In [1]: import numpy as np

In [2]: from numpy import linalg as LA

In [3]: np.set_printoptions(precision=1, suppress=True, linewidth=140)

In [4]: arr = np.load("out17.npy")

In [5]: arr.round(1) + 0
Out[5]: 
array([[0.3, 0. , 0. , 0. , 0.2, 0.3, 0. , 0.2],
       [0. , 0. , 0. , 0. , 0. , 0. , 0. , 0. ],
       [0. , 0. , 0. , 0. , 0. , 0. , 0. , 0. ],
       [0. , 0. , 0. , 0. , 0. , 0. , 0. , 0. ],
       [0.2, 0. , 0. , 0. , 0.1, 0.2, 0. , 0.1],
       [0.3, 0. , 0. , 0. , 0.2, 0.4, 0. , 0.2],
       [0. , 0. , 0. , 0. , 0. , 0. , 0. , 0. ],
       [0.2, 0. , 0. , 0. , 0.1, 0.2, 0. , 0.1]])

In [6]: # symmetric

In [7]: x = np.array([3, 1, 3, -2, -3, -1, 0, 2])

In [8]: h = np.maximum(arr @ x, 0)

In [9]: np.flatnonzero(h > 1e-9)
Out[9]: array([0, 1, 2, 3, 4, 5, 6, 7])

In [10]: np.round(arr * (h > 1e-9)[:, None], 1) + 0
Out[10]: 
array([[0.3, 0. , 0. , 0. , 0.2, 0.3, 0. , 0.2],
       [0. , 0. , 0. , 0. , 0. , 0. , 0. , 0. ],
       [0. , 0. , 0. , 0. , 0. , 0. , 0. , 0. ],
       [0. , 0. , 0. , 0. , 0. , 0. , 0. , 0. ],
       [0.2, 0. , 0. , 0. , 0.1, 0.2, 0. , 0.1],
       [0.3, 0. , 0. , 0. , 0.2, 0.4, 0. , 0.2],
       [0. , 0. , 0. , 0. , 0. , 0. , 0. , 0. ],
       [0.2, 0. , 0. , 0. , 0.1, 0.2, 0. , 0.1]])

In [11]: np.round(arr.T @ h, 1) + 0
Out[11]: array([0.3, 0. , 0. , 0. , 0.2, 0.4, 0. , 0.2])

In [12]: U, sig, VT = LA.svd(arr, full_matrices=False)

In [13]: np.allclose(U * sig @ VT, arr)
Out[13]: True

In [14]: sig.round(1) + 0
Out[14]: array([1., 0., 0., 0., 0., 0., 0., 0.])

In [15]: np.round(VT @ VT.T, 1) + 0
Out[15]: 
array([[1., 0., 0., 0., 0., 0., 0., 0.],
       [0., 1., 0., 0., 0., 0., 0., 0.],
       [0., 0., 1., 0., 0., 0., 0., 0.],
       [0., 0., 0., 1., 0., 0., 0., 0.],
       [0., 0., 0., 0., 1., 0., 0., 0.],
       [0., 0., 0., 0., 0., 1., 0., 0.],
       [0., 0., 0., 0., 0., 0., 1., 0.],
       [0., 0., 0., 0., 0., 0., 0., 1.]])

In [16]: np.round(np.sqrt((sig ** 2).sum()), 1), round(float(LA.norm(arr)), 1)
Out[16]: (np.float64(1.0), 1.0)

In [17]: np.abs(U[:, 0]).round(6).argmax()
Out[17]: np.int64(5)

In [18]: np.round(sig / sig[0], 1) + 0
Out[18]: array([1., 0., 0., 0., 0., 0., 0., 0.])

In [19]: x = np.array([1, 3, 3, -2, 0, 0, 1, 2])

In [20]: np.round(np.eye(8) - arr, 1) + 0
Out[20]: 
array([[ 0.7,  0. ,  0. ,  0. , -0.2, -0.3,  0. , -0.2],
       [ 0. ,  1. ,  0. ,  0. ,  0. ,  0. ,  0. ,  0. ],
       [ 0. ,  0. ,  1. ,  0. ,  0. ,  0. ,  0. ,  0. ],
       [ 0. ,  0. ,  0. ,  1. ,  0. ,  0. ,  0. ,  0. ],
       [-0.2,  0. ,  0. ,  0. ,  0.9, -0.2,  0. , -0.1],
       [-0.3,  0. ,  0. ,  0. , -0.2,  0.6,  0. , -0.2],
       [ 0. ,  0. ,  0. ,  0. ,  0. ,  0. ,  1. ,  0. ],
       [-0.2,  0. ,  0. ,  0. , -0.1, -0.2,  0. ,  0.9]])

In [21]: round(float((x - arr @ x) @ (arr @ x)), 1)
Out[21]: -0.0

In [22]: LA.eigvalsh(2 * arr - np.eye(8))
Out[22]: array([-1., -1., -1., -1., -1., -1., -1.,  1.])

In [23]: arr @ arr @ x
Out[23]: array([0.8, 0.1, 0.1, 0.1, 0.6, 1.1, 0.1, 0.6])

In [24]: np.trace(arr)
Out[24]: np.float64(1.0)

In [25]: arr @ x
Out[25]: array([0.8, 0.1, 0.1, 0.1, 0.6, 1.1, 0.1, 0.6])

In [26]: rng = np.random.default_rng(35936)

In [27]: labels = rng.permutation(8)

In [28]: labels
Out[28]: array([0, 5, 1, 7, 4, 6, 3, 2])

In [29]: Y = arr[labels][:, labels]

In [30]: np.trace(Y)
Out[30]: np.float64(1.0)

In [31]: np.allclose(Y, arr)
Out[31]: False

In [32]: Y.round(1) + 0
Out[32]: 
array([[0.3, 0.3, 0. , 0.2, 0.2, 0. , 0. , 0. ],
       [0.3, 0.4, 0. , 0.2, 0.2, 0. , 0. , 0. ],
       [0. , 0. , 0. , 0. , 0. , 0. , 0. , 0. ],
       [0.2, 0.2, 0. , 0.1, 0.1, 0. , 0. , 0. ],
       [0.2, 0.2, 0. , 0.1, 0.1, 0. , 0. , 0. ],
       [0. , 0. , 0. , 0. , 0. , 0. , 0. , 0. ],
       [0. , 0. , 0. , 0. , 0. , 0. , 0. , 0. ],
       [0. , 0. , 0. , 0. , 0. , 0. , 0. , 0. ]])

In [33]: np.round(np.diag(Y), 1) + 0
Out[33]: array([0.3, 0.4, 0. , 0.1, 0.1, 0. , 0. , 0. ])

In [34]: np.round(np.sort(np.abs(LA.eigvals(Y))), 1) + 0
Out[34]: array([0., 0., 0., 0., 0., 0., 0., 1.])

In [35]: evals, V = LA.eigh(arr)

In [36]: x = np.array([3, 7, 3, 0, 9, 6, 6, 7])

In [37]: np.round(V * np.abs(evals) @ V.T, 1) + 0
Out[37]: 
array([[0.3, 0. , 0. , 0. , 0.2, 0.3, 0. , 0.2],
       [0. , 0. , 0. , 0. , 0. , 0. , 0. , 0. ],
       [0. , 0. , 0. , 0. , 0. , 0. , 0. , 0. ],
       [0. , 0. , 0. , 0. , 0. , 0. , 0. , 0. ],
       [0.2, 0. , 0. , 0. , 0.1, 0.2, 0. , 0.1],
       [0.3, 0. , 0. , 0. , 0.2, 0.4, 0. , 0.2],
       [0. , 0. , 0. , 0. , 0. , 0. , 0. , 0. ],
       [0.2, 0. , 0. , 0. , 0.1, 0.2, 0. , 0.1]])

In [38]: (np.sign(V[:, -1].round(6)) == np.sign(V[0, -1].round(6))).astype(int)
Out[38]: array([1, 1, 1, 1, 1, 1, 1, 1])

In [39]: np.round(x @ arr @ x / (x @ x), 1), np.round(evals[0], 1), round(float(evals[-1]), 1)
Out[39]: (np.float64(0.6), np.float64(-0.0), 1.0)

In [40]: mat = np.diag(np.array([2, 2, 2, 1, 1, 0, 3, 1, 0]))

In [41]: mat
Out[41]: 
array([[2, 0, 0, 0, 0, 0, 0, 0, 0],
       [0, 2, 0, 0, 0, 0, 0, 0, 0],
       [0, 0, 2, 0, 0, 0, 0, 0, 0],
       [0, 0, 0, 1, 0, 0, 0, 0, 0],
       [0, 0, 0, 0, 1, 0, 0, 0, 0],
       [0, 0, 0, 0, 0, 0, 0, 0, 0],
       [0, 0, 0, 0, 0, 0, 3, 0, 0],
       [0, 0, 0, 0, 0, 0, 0, 1, 0],
       [0, 0, 0, 0, 0, 0, 0, 0, 0]])

In [42]: # row 8 repeats row 5

In [43]: LA.norm(mat, axis=0)
Out[43]: array([2., 2., 2., 1., 1., 0., 3., 1., 0.])

In [44]: LA.pinv(mat)
Out[44]: 
array([[0.5, 0. , 0. , 0. , 0. , 0. , 0. , 0. , 0. ],
       [0. , 0.5, 0. , 0. , 0. , 0. , 0. , 0. , 0. ],
       [0. , 0. , 0.5, 0. , 0. , 0. , 0. , 0. , 0. ],
       [0. , 0. , 0. , 1. , 0. , 0. , 0. , 0. , 0. ],
       [0. , 0. , 0. , 0. , 1. , 0. , 0. , 0. , 0. ],
       [0. , 0. , 0. , 0. , 0. , 0. , 0. , 0. , 0. ],
       [0. , 0. , 0. , 0. , 0. , 0. , 0.3, 0. , 0. ],
       [0. , 0. , 0. , 0. , 0. , 0. , 0. , 1. , 0. ],
       [0. , 0. , 0. , 0. , 0. , 0. , 0. , 0. , 0. ]])

In [45]: mat @ mat.T
Out[45]: 
array([[4, 0, 0, 0, 0, 0, 0, 0, 0],
       [0, 4, 0, 0, 0, 0, 0, 0, 0],
       [0, 0, 4, 0, 0, 0, 0, 0, 0],
       [0, 0, 0, 1, 0, 0, 0, 0, 0],
       [0, 0, 0, 0, 1, 0, 0, 0, 0],
       [0, 0, 0, 0, 0, 0, 0, 0, 0],
       [0, 0, 0, 0, 0, 0, 9, 0, 0],
       [0, 0, 0, 0, 0, 0, 0, 1, 0],
       [0, 0, 0, 0, 0, 0, 0, 0, 0]])
